In [1]: import numpy as np

In [2]: from numpy import linalg as LA

In [3]: np.set_printoptions(precision=2, suppress=True, linewidth=200, legacy="1.25")

In [4]: def tidy(a):
   ...:     return np.round(a, 2) + 0
   ...: 

In [5]: F = np.arange(15).reshape(5, 3) + 5

In [6]: F
Out[6]: 
array([[ 5,  6,  7],
       [ 8,  9, 10],
       [11, 12, 13],
       [14, 15, 16],
       [17, 18, 19]])

In [7]: tidy(LA.norm(F, 1)), tidy(LA.norm(F, np.inf))
Out[7]: (65.0, 54.0)

In [8]: print(tidy(LA.norm(F) ** 2 / LA.norm(F, 2) ** 2))
1.0

In [9]: vec = np.array([-1, -3, -4])

In [10]: F * vec
Out[10]: 
array([[ -5, -18, -28],
       [ -8, -27, -40],
       [-11, -36, -52],
       [-14, -45, -64],
       [-17, -54, -76]])

In [11]: print(F @ (2 * vec))
[-102 -150 -198 -246 -294]

In [12]: F @ np.eye(3)[2]
Out[12]: array([ 7., 10., 13., 16., 19.])

In [13]: X = np.loadtxt("test11.csv", delimiter=",")

In [14]: print(X)
[[ 0.03  0.16 -0.02 -0.07  0.03  0.03]
 [ 2.03 -4.6   0.29  0.76  0.97  2.75]
 [ 0.67 -1.38  0.01  0.02  0.37  0.9 ]
 [ 1.81 -4.33  0.65  0.78  1.08  3.04]
 [ 1.78 -4.33  0.58  1.03  0.91  2.89]
 [ 1.9  -4.46  0.54  0.83  0.84  3.07]
 [ 1.18 -3.01  0.45  0.7   0.67  1.84]
 [ 1.07 -3.05  0.36  0.57  0.69  2.17]
 [ 1.76 -4.4   0.68  0.94  0.9   3.16]
 [ 0.55 -1.39  0.03  0.19  0.36  0.93]
 [ 0.01 -0.06 -0.1   0.14  0.16 -0.08]
 [ 1.82 -4.51  0.62  0.95  0.85  2.87]
 [-0.21 -0.08 -0.02 -0.11  0.16  0.05]
 [ 0.66 -1.58  0.26  0.31  0.25  1.01]
 [ 1.24 -2.95  0.31  0.64  0.59  1.99]
 [ 1.16 -2.9   0.29  0.71  0.6   1.82]
 [ 0.58 -1.5   0.22  0.29  0.14  0.85]
 [ 1.66 -4.54  0.58  0.83  1.13  2.85]
 [ 0.13  0.14  0.03  0.03 -0.14  0.03]
 [ 0.6  -1.47  0.12  0.38  0.28  0.97]
 [ 0.51 -1.35  0.08  0.32  0.3   0.98]
 [ 0.54 -1.47  0.18  0.22  0.28  0.78]
 [ 0.   -0.11 -0.07  0.02  0.04  0.03]
 [-0.06  0.19  0.01  0.09  0.01 -0.11]
 [ 0.64 -1.62  0.16  0.31  0.16  1.03]
 [ 0.45 -1.61  0.24  0.59  0.32  0.66]
 [ 1.37 -2.98  0.3   0.54  0.72  2.03]
 [ 0.64 -1.36  0.29  0.19  0.16  0.91]
 [ 0.16  0.15 -0.13 -0.04  0.1   0.16]
 [ 1.86 -4.71  0.68  0.98  0.98  3.03]
 [ 0.62 -1.45  0.18  0.29  0.26  1.05]
 [ 1.9  -4.57  0.55  0.77  1.11  2.83]
 [ 0.69 -1.69  0.14  0.4   0.34  1.1 ]]

In [15]: print([round(float(x), 2) for x in LA.svd(X, compute_uv=False)[:3]])
[20.69, 0.76, 0.67]

In [16]: tidy(LA.norm(X, 2) / LA.norm(X))
Out[16]: 1.0

In [17]: round(np.log10(LA.cond(X)))
Out[17]: 2

In [18]: LA.cond(X) > 100
Out[18]: False

In [19]: tidy(np.abs(LA.svd(X)[2][-1]))
Out[19]: array([0.52, 0.23, 0.64, 0.02, 0.46, 0.25])

In [20]: print(LA.matrix_rank(X, rtol=0.1))
1

In [21]: d = LA.norm(X[:, None] - X[None], axis=-1)

In [22]: tidy(LA.norm(X - X.mean(axis=0), axis=1))
Out[22]: 
array([2.98, 3.01, 1.13, 2.92, 2.83, 3.01, 1.01, 1.16, 3.02, 1.09, 2.84, 2.95, 2.86, 0.84, 1.01, 0.88, 1.04, 2.95, 2.95, 0.96, 1.09, 1.1 , 2.77, 3.08, 0.84, 1.1 , 1.11, 1.11, 2.88, 3.23, 0.94, 3.02,
       0.68])

In [23]: out = np.c_[X[:, :4] @ np.array([[-2, 1, 0, -2], [0, 1, 2, 2], [0, -1, 0, -2], [-2, -1, -2, 2]]), np.array([0, -1, 2, -2, -1, 2, 1, -1, -2, -2, 2, 1, 1, -1, -1, 1, 2, 1, 2, 1, 2, 2, -2, -2, 0, -1, 0, 0, 1, -1, -1, 2, -1])]

In [24]: print(tidy(out))
[[  0.08   0.28   0.46   0.16   0.  ]
 [ -5.58  -3.62 -10.72 -12.32  -1.  ]
 [ -1.38  -0.74  -2.8   -4.08   2.  ]
 [ -5.18  -3.95 -10.22 -12.02  -2.  ]
 [ -5.62  -4.16 -10.72 -11.32  -1.  ]
 [ -5.46  -3.93 -10.58 -12.14   2.  ]
 [ -3.76  -2.98  -7.42  -7.88   1.  ]
 [ -3.28  -2.91  -7.24  -7.82  -1.  ]
 [ -5.4   -4.26 -10.68 -11.8   -2.  ]
 [ -1.48  -1.06  -3.16  -3.56  -2.  ]
 [ -0.3   -0.09  -0.4    0.34   2.  ]
 [ -5.54  -4.26 -10.92 -12.     1.  ]
 [  0.64  -0.16   0.06   0.08   1.  ]
 [ -1.94  -1.49  -3.78  -4.38  -1.  ]
 [ -3.76  -2.66  -7.18  -7.72  -1.  ]
 [ -3.74  -2.74  -7.22  -7.28   1.  ]
 [ -1.74  -1.43  -3.58  -4.02   2.  ]
 [ -4.98  -4.29 -10.74 -11.9    1.  ]
 [ -0.32   0.21   0.22   0.02   2.  ]
 [ -1.96  -1.37  -3.7   -3.62   1.  ]
 [ -1.66  -1.24  -3.34  -3.24   2.  ]
 [ -1.52  -1.33  -3.38  -3.94   2.  ]
 [ -0.04  -0.06  -0.26  -0.04  -2.  ]
 [ -0.06   0.03   0.2    0.66  -2.  ]
 [ -1.9   -1.45  -3.86  -4.22   0.  ]
 [ -2.08  -1.99  -4.4   -3.42  -1.  ]
 [ -3.82  -2.45  -7.04  -8.22   0.  ]
 [ -1.66  -1.2   -3.1   -4.2    0.  ]
 [ -0.24   0.48   0.38   0.16   1.  ]
 [ -5.68  -4.51 -11.38 -12.54  -1.  ]
 [ -1.82  -1.3   -3.48  -3.92  -1.  ]
 [ -5.34  -3.99 -10.68 -12.5    2.  ]
 [ -2.18  -1.54  -4.18  -4.24  -1.  ]]

In [25]: LA.matrix_rank(np.c_[X, out])
Out[25]: 7
